% ipython --no-banner

In [1]: import numpy as np

In [2]: import numpy.linalg as la

In [3]: np.set_printoptions(suppress=True, linewidth=200)

In [4]: data = np.load("case19.npy")

In [5]: data
Out[5]: 
array([[-2,  3, -3,  1],
       [ 3, -2,  3, -3],
       [-3,  3, -2,  3],
       [ 1, -3,  3, -2]])

In [6]: w, vecs = la.eigh(data)

In [7]: np.round(vecs.T @ data @ vecs, 2) + 0
Out[7]: 
array([[-10.08,   0.  ,   0.  ,   0.  ],
       [  0.  ,  -1.  ,   0.  ,   0.  ],
       [  0.  ,   0.  ,   1.  ,   0.  ],
       [  0.  ,   0.  ,   0.  ,   2.08]])

In [8]: (w > 1e-8).sum(), (w < -1e-8).sum()
Out[8]: (np.int64(2), np.int64(2))

In [9]: round(float(w.sum()), 2), np.trace(data)
Out[9]: (-8.0, np.int64(-8))

In [10]: np.round(vecs @ np.diag(w) @ vecs.T, 2)
Out[10]: 
array([[-2.,  3., -3.,  1.],
       [ 3., -2.,  3., -3.],
       [-3.,  3., -2.,  3.],
       [ 1., -3.,  3., -2.]])

In [11]: E = np.maximum(np.array([[-3], [-1], [1], [-3], [-3], [-2], [2], [-3], [0], [2]]) @ np.array([[3, -2, 3]]) + np.array([1, 5, 7]), 0)

In [12]: E
Out[12]: 
array([[ 0, 11,  0],
       [ 0,  7,  4],
       [ 4,  3, 10],
       [ 0, 11,  0],
       [ 0, 11,  0],
       [ 0,  9,  1],
       [ 7,  1, 13],
       [ 0, 11,  0],
       [ 1,  5,  7],
       [ 7,  1, 13]])

In [13]: # row 3 repeats row 0

In [14]: rng = np.random.default_rng(672)

In [15]: A2 = E + rng.integers(-2, 3, (10, 2)) @ rng.integers(-2, 3, (2, 3))

In [16]: A2
Out[16]: 
array([[ 2, 13, -4],
       [ 1,  9,  1],
       [ 6, -1, 12],
       [ 0, 15, -4],
       [ 1, 13, -3],
       [ 2, 11, -3],
       [ 7,  5,  9],
       [-1,  9,  3],
       [ 0,  9,  4],
       [ 5, -1, 17]])

In [17]: np.round(la.svd(A2 - E, compute_uv=False), 2) + 0
Out[17]: array([14.23,  5.05,  0.  ])

In [18]: np.abs(A2 - E).sum(axis=1)
Out[18]: array([8, 6, 8, 8, 6, 8, 8, 6, 8, 8])

In [19]: A2 - E
Out[19]: 
array([[ 2,  2, -4],
       [ 1,  2, -3],
       [ 2, -4,  2],
       [ 0,  4, -4],
       [ 1,  2, -3],
       [ 2,  2, -4],
       [ 0,  4, -4],
       [-1, -2,  3],
       [-1,  4, -3],
       [-2, -2,  4]])

In [20]: la.matrix_rank(A2 - E, tol=1e-8)
Out[20]: np.int64(2)

In [21]: cen = E - E.mean(axis=0)

In [22]: vecs = la.svd(cen)[2][:2]

In [23]: A2 = cen - cen @ vecs.T @ vecs

In [24]: np.round(A2.std(axis=0), 2)
Out[24]: array([0.06, 0.17, 0.16])

In [25]: np.round(np.diag(vecs.T @ vecs), 2)
Out[25]: array([0.94, 0.5 , 0.56])

In [26]: vec = np.array([1, 2, 2])

In [27]: y = E @ vec

In [28]: np.round(la.lstsq(E, y)[0], 2)
Out[28]: array([1., 2., 2.])

In [29]: np.round(la.solve(E.T @ E, E.T @ y), 2)
Out[29]: array([1., 2., 2.])

In [30]: np.round(la.pinv(E) @ E, 2) + 0
Out[30]: 
array([[1., 0., 0.],
       [0., 1., 0.],
       [0., 0., 1.]])

In [31]: y
Out[31]: array([22, 22, 30, 22, 22, 20, 35, 22, 25, 35])

In [32]: y = y + 0.1 * rng.normal(size=10)

In [33]: y.round(2)
Out[33]: array([21.94, 21.98, 30.03, 21.81, 21.89, 19.99, 34.91, 21.98, 24.96, 34.99])

In [34]: beta, *_ = la.lstsq(E, y)

In [35]: beta.round()
Out[35]: array([1., 2., 2.])

In [36]: [round(float(la.norm(la.solve(E.T @ E + lam * np.eye(3), E.T @ y))), 2) for lam in (0, 1, 10, 100)]
Out[36]: [2.99, 2.99, 2.95, 2.64]

In [37]: proj = E @ la.solve(E.T @ E, E.T)

In [38]: round(np.trace(proj), 2)
Out[38]: np.float64(3.0)

In [39]: T = np.stack([E, 3 * E, E[::-1]])

In [40]: np.round(la.norm(T, axis=(1, 2)), 2)
Out[40]: array([ 35.62, 106.87,  35.62])

In [41]: la.matrix_rank(T.reshape(3, -1))
Out[41]: np.int64(2)

In [42]: T.shape
Out[42]: (3, 10, 3)

In [43]: np.einsum("bij,cij->bc", T, T)
Out[43]: 
array([[ 1269,  3807,   434],
       [ 3807, 11421,  1302],
       [  434,  1302,  1269]])

In [44]: arr = np.load("x.npy")

In [45]: arr
Out[45]: 
array([[-2.16, -7.3 ,  4.15],
       [-1.18, -7.22,  3.51],
       [ 2.11, -1.1 , -2.61],
       [ 0.94,  0.82,  1.48],
       [ 0.72,  1.98, -0.77],
       [ 1.1 ,  2.16,  2.08],
       [-0.11,  1.53,  0.66],
       [ 1.21,  2.12,  1.53],
       [ 0.25,  0.44, -1.51],
       [-0.49, -6.52,  5.64],
       [ 1.34,  1.88, -0.82],
       [ 1.59,  3.29,  0.35],
       [ 2.01,  1.32,  2.48],
       [ 2.09,  1.39,  3.39],
       [-2.79, -6.99,  3.36],
       [ 0.34, -7.31,  3.94],
       [ 0.66,  1.43,  2.42],
       [-0.42,  2.68,  2.09],
       [-2.17, -5.21,  3.12],
       [-3.48, -5.93,  5.22],
       [ 0.07, -6.78,  3.1 ],
       [ 1.81,  0.36, -0.57],
       [-2.13, -5.24,  4.7 ]])

In [46]: Q, vecs = la.qr(arr[:, :2])[0], la.qr(arr[:, 2:])[0]

In [47]: sv = la.svd(Q.T @ vecs, compute_uv=False)

In [48]: sv.round(2)
Out[48]: array([0.71])

In [49]: (sv > 0.9).sum()
Out[49]: np.int64(0)

In [50]: np.round(np.degrees(np.arccos(sv.clip(0, 1))), 2)
Out[50]: array([44.81])

In [51]: np.round(la.norm(Q @ Q.T - vecs @ vecs.T, 2), 2)
Out[51]: np.float64(1.0)
